% python3 -q
>>> import numpy as np
>>> import numpy.linalg as la
>>> np.set_printoptions(suppress=True, linewidth=100)
>>> E = np.cumsum(np.array([[3, 2, 0, 2],
...     [3, 1, 3, 1],
...     [3, 2, 1, 0],
...     [2, 2, 3, 1],
...     [0, 3, 3, 0],
...     [0, 1, 1, 3],
...     [2, 0, 2, 1],
...     [3, 1, 2, 2],
...     [2, 0, 0, 2],
...     [0, 2, 2, 3],
...     [3, 3, 1, 2],
...     [2, 1, 1, 3],
...     [0, 1, 1, 2],
...     [3, 0, 1, 0],
...     [1, 1, 2, 2],
...     [0, 0, 1, 0],
...     [2, 3, 1, 0],
...     [3, 0, 1, 2],
...     [0, 1, 3, 2],
...     [3, 2, 3, 3],
...     [2, 1, 3, 2],
...     [2, 0, 0, 0],
...     [1, 0, 3, 2]]), axis=0)
>>> E
array([[ 3,  2,  0,  2],
       [ 6,  3,  3,  3],
       [ 9,  5,  4,  3],
       [11,  7,  7,  4],
       [11, 10, 10,  4],
       [11, 11, 11,  7],
       [13, 11, 13,  8],
       [16, 12, 15, 10],
       [18, 12, 15, 12],
       [18, 14, 17, 15],
       [21, 17, 18, 17],
       [23, 18, 19, 20],
       [23, 19, 20, 22],
       [26, 19, 21, 22],
       [27, 20, 23, 24],
       [27, 20, 24, 24],
       [29, 23, 25, 24],
       [32, 23, 26, 26],
       [32, 24, 29, 28],
       [35, 26, 32, 31],
       [37, 27, 35, 33],
       [39, 27, 35, 33],
       [40, 27, 38, 35]])
>>> x = np.array([3, 3, 2, 2])
>>> rhs = E @ x
>>> np.round(la.lstsq(E, rhs)[0], 3)
array([3., 3., 2., 2.])
>>> np.round(la.solve(E.T @ E, E.T @ rhs), 3)
array([3., 3., 2., 2.])
>>> print(rhs)
[ 19  39  56  76  91 102 114 134 144 160 184 201 210 221 235 237 254 269 282 309 328 334 347]
>>> np.round(la.pinv(E) @ E, 3) + 0
array([[1., 0., 0., 0.],
       [0., 1., 0., 0.],
       [0., 0., 1., 0.],
       [0., 0., 0., 1.]])
>>> rng = np.random.default_rng(6216)
>>> rhs = rhs + 0.3 * rng.normal(size=23)
>>> rhs.round(3)
array([ 18.945,  38.944,  55.434,  75.967,  91.528, 102.029, 114.207, 134.11 , 144.327, 159.678,
       184.142, 201.388, 209.719, 220.612, 234.709, 237.059, 254.644, 268.609, 282.149, 308.622,
       327.73 , 333.992, 346.855])
>>> c, *_ = la.lstsq(E, rhs)
>>> np.round(E.T @ (rhs - E @ c), 3) + 0
array([0., 0., 0., 0.])
>>> print(np.round(la.norm(rhs - E @ c), 3))
1.269
>>> A2 = np.c_[E[:, :1] @ np.array([[3]]), np.array([9, 1, 7, 4, 8, 7, 4, 8, 0, 7, 4, 3, 7, 5, 8, 6, 0, 5, 4, 0, 1, 5, 9])]
>>> print(A2)
[[  9   9]
 [ 18   1]
 [ 27   7]
 [ 33   4]
 [ 33   8]
 [ 33   7]
 [ 39   4]
 [ 48   8]
 [ 54   0]
 [ 54   7]
 [ 63   4]
 [ 69   3]
 [ 69   7]
 [ 78   5]
 [ 81   8]
 [ 81   6]
 [ 87   0]
 [ 96   5]
 [ 96   4]
 [105   0]
 [111   1]
 [117   5]
 [120   9]]
>>> np.round(la.norm(la.qr(E)[0].T @ A2, axis=0) ** 2 / ((A2 ** 2).sum(axis=0) + 1e-12), 3)
array([1.   , 0.649])
>>> la.matrix_rank(A2)
np.int64(2)
>>> np.round(la.lstsq(E, A2[:, 0])[0], 3) + 0
array([3., 0., 0., 0.])
>>> la.matrix_rank(np.c_[E, A2])
np.int64(5)
>>> M = np.load("m.npy")
>>> M
array([[-3, -3, -1],
       [-3, -3, -3],
       [-1, -3, -3]])
>>> # symmetric
>>> q, Rm = la.qr(M)
>>> Rm.round(3)
array([[ 4.359,  4.818,  3.441],
       [ 0.   , -1.947, -2.271],
       [ 0.   ,  0.   , -1.414]])
>>> round(abs(Rm[0, 0]), 3), np.round(la.norm(M[:, 0]), 3)
(np.float64(4.359), np.float64(4.359))
>>> np.round(np.abs(np.diag(Rm)), 3)
array([4.359, 1.947, 1.414])
>>> round(float(np.trace(q @ q.T)), 3)
3.0
>>> A = rng.normal(size=(23, 5))
>>> A = 10 * A / la.norm(A, axis=1, keepdims=True)
>>> A.round(3)
array([[ 2.863,  9.342, -2.037, -0.598,  0.185],
       [-4.109,  4.202, -7.846, -1.939, -0.376],
       [ 6.984,  3.125, -3.328, -4.69 , -2.897],
       [ 1.611, -1.218, -6.681,  4.824,  5.293],
       [ 1.964,  2.349,  4.404, -8.345,  1.26 ],
       [-1.11 , -0.157, -0.444, -3.89 ,  9.133],
       [ 5.26 , -1.968, -4.116, -0.472, -7.162],
       [ 5.913, -2.26 , -7.586, -0.987,  1.184],
       [-3.092,  2.745,  5.251,  5.685,  4.797],
       [-0.249,  1.15 , -1.531, -9.744, -1.152],
       [-5.797, -0.411, -3.418,  0.989,  7.319],
       [ 6.29 , -2.125, -0.412, -5.671,  4.856],
       [-4.156,  2.701,  0.056,  6.579, -5.67 ],
       [ 3.648, -4.047,  5.158, -4.373,  4.958],
       [-1.71 ,  7.209, -3.215,  5.743,  1.339],
       [-5.857,  0.442,  1.744,  7.629,  2.063],
       [ 0.938, -6.762, -0.888, -3.202,  6.508],
       [-0.985, -1.014,  9.723,  1.642, -0.881],
       [ 1.112,  3.988, -0.211,  6.843,  5.999],
       [ 1.39 ,  0.492,  2.777,  2.413,  9.181],
       [-6.692,  0.293,  1.064, -0.323, -7.342],
       [-2.659, -3.665, -8.347,  1.873, -2.514],
       [ 2.524, -5.394,  7.752,  2.093,  0.228]])
>>> A2 = np.array([[1, 1], [2, 1], [0, 2], [1, 2], [2, 0]])
>>> np.vstack([A, A2.T]).shape
(25, 5)
>>> la.matrix_rank(A @ A2)
np.int64(2)
>>> d = la.norm(A[:, None] - A[None], axis=-1)
>>> np.unravel_index(d.round(6).argmax(), d.shape)
(np.int64(1), np.int64(22))
>>> np.flatnonzero(d[14] < d.mean() / 2)
array([14])
>>> la.matrix_rank(d ** 2)
np.int64(6)
>>> d[14].round(6).argsort(kind="stable")[:4]
array([14, 18,  0, 12])
>>> np.round(la.norm(A, axis=1), 3)
array([10., 10., 10., 10., 10., 10., 10., 10., 10., 10., 10., 10., 10., 10., 10., 10., 10., 10.,
       10., 10., 10., 10., 10.])
>>> Ac = A - A.mean(axis=0)
>>> evecs = la.svd(Ac)[2][:3]
>>> A2 = Ac - Ac @ evecs.T @ evecs
>>> la.norm(A2, axis=1).round(6).argmax()
np.int64(0)
>>> np.round(np.cov(Ac @ evecs.T, rowvar=False), 3) + 0
array([[30.486,  0.   ,  0.   ],
       [ 0.   , 27.413,  0.   ],
       [ 0.   ,  0.   , 20.424]])
>>> np.round(np.diag(evecs.T @ evecs), 3)
array([0.288, 0.125, 0.959, 0.669, 0.959])
>>> np.round((Ac @ evecs.T).std(axis=0), 3)
array([5.4  , 5.121, 4.42 ])
>>> np.round(A2.std(axis=0), 3)
array([2.684, 3.241, 0.694, 1.863, 0.679])
>>> gram = np.cov(A, rowvar=False)
>>> np.round(np.corrcoef(A[:, 4], A[:, 1])[0, 1], 3)
np.float64(-0.128)
>>> np.round(np.polyfit(A[:, 4], A[:, 1], 1), 3)
array([-0.103,  0.554])
>>> gram.shape
(5, 5)
>>> np.round(A.std(axis=0), 3)
array([3.941, 3.742, 4.777, 4.767, 4.685])
>>> print(np.round(np.median(A, axis=0), 3))
[ 0.938  0.293 -0.444 -0.323  1.26 ]
>>> hat = A @ la.solve(A.T @ A, A.T)
>>> print(np.round(hat @ A[:, 0], 3))
[ 2.863 -4.109  6.984  1.611  1.964 -1.11   5.26   5.913 -3.092 -0.249 -5.797  6.29  -4.156  3.648
 -1.71  -5.857  0.938 -0.985  1.112  1.39  -6.692 -2.659  2.524]
>>> m1 = np.load("x.npy")
>>> m1
array([[ 5,  0,  5, 12,  4,  3],
       [ 4,  3,  3,  4,  4,  1],
       [ 5,  5,  3,  8,  4,  2],
       [ 0,  3,  3, 20,  3,  5],
       [ 5,  5,  3,  4,  1,  1],
       [ 3,  3,  5, 12,  1,  3]])
>>> np.unique(m1.round(6), axis=0).shape
(6, 6)
>>> la.lstsq(m1[:-1].T, m1[-1])[2]
np.int32(5)
>>> round(float(np.trace(la.pinv(m1) @ m1)), 3)
5.0
>>> gram = m1.T @ m1
>>> la.matrix_rank(gram)
np.int64(5)
>>> print(np.round(la.svd(m1, compute_uv=False) ** 2, 3) + 0)
[1029.312   93.564   20.688   10.359    1.078    0.   ]
>>> np.allclose(gram, gram.T)
True
>>> feats = np.load("layer10.npy")
>>> feats
array([[1, 2, 2, 2, 2],
       [2, 1, 2, 2, 2],
       [2, 2, 1, 2, 2],
       [2, 2, 2, 1, 2],
       [2, 2, 2, 2, 1]])
>>> hat = np.triu(np.array([[-3, 2, -2, -2, 1],
...     [-1, 3, 3, 0, 3],
...     [-1, -2, -1, -3, 0],
...     [-2, 2, -3, 0, -3],
...     [0, 3, -1, -3, 2]]), 1) + np.eye(5)
>>> A2 = hat @ feats @ la.inv(hat)
>>> np.round(la.det(A2), 3)
np.float64(9.0)
>>> la.matrix_rank(A2)
np.int64(5)
>>> hat @ feats - feats @ hat
array([[ -2.,  -6.,  -4.,   8.,  -4.],
       [ 12.,   8.,  10.,  22.,  10.],
       [ -6., -10.,  -8.,   4.,  -8.],
       [ -6., -10.,  -8.,   4.,  -8.],
       [  0.,  -4.,  -2.,  10.,  -2.]])
>>> vals, evecs = la.eigh(feats)
>>> (vals > 1e-8).sum(), (vals < -1e-8).sum()
(np.int64(1), np.int64(4))
>>> print(np.round(la.eigvalsh(feats + 2 * np.eye(5)), 3))
[ 1.  1.  1.  1. 11.]
>>> np.round(evecs.T @ evecs, 3) + 0
array([[1., 0., 0., 0., 0.],
       [0., 1., 0., 0., 0.],
       [0., 0., 1., 0., 0.],
       [0., 0., 0., 1., 0.],
       [0., 0., 0., 0., 1.]])
>>> vals.sum(), np.trace(feats)
(np.float64(5.0), np.int64(5))
>>> np.round(np.abs(evecs[:, -1]), 3)
array([0.447, 0.447, 0.447, 0.447, 0.447])
>>> np.unique(vals.round(6) + 0, return_counts=True)[1]
array([4, 1])
>>> np.abs(evecs[:, -1]).round(6).argmax()
np.int64(0)
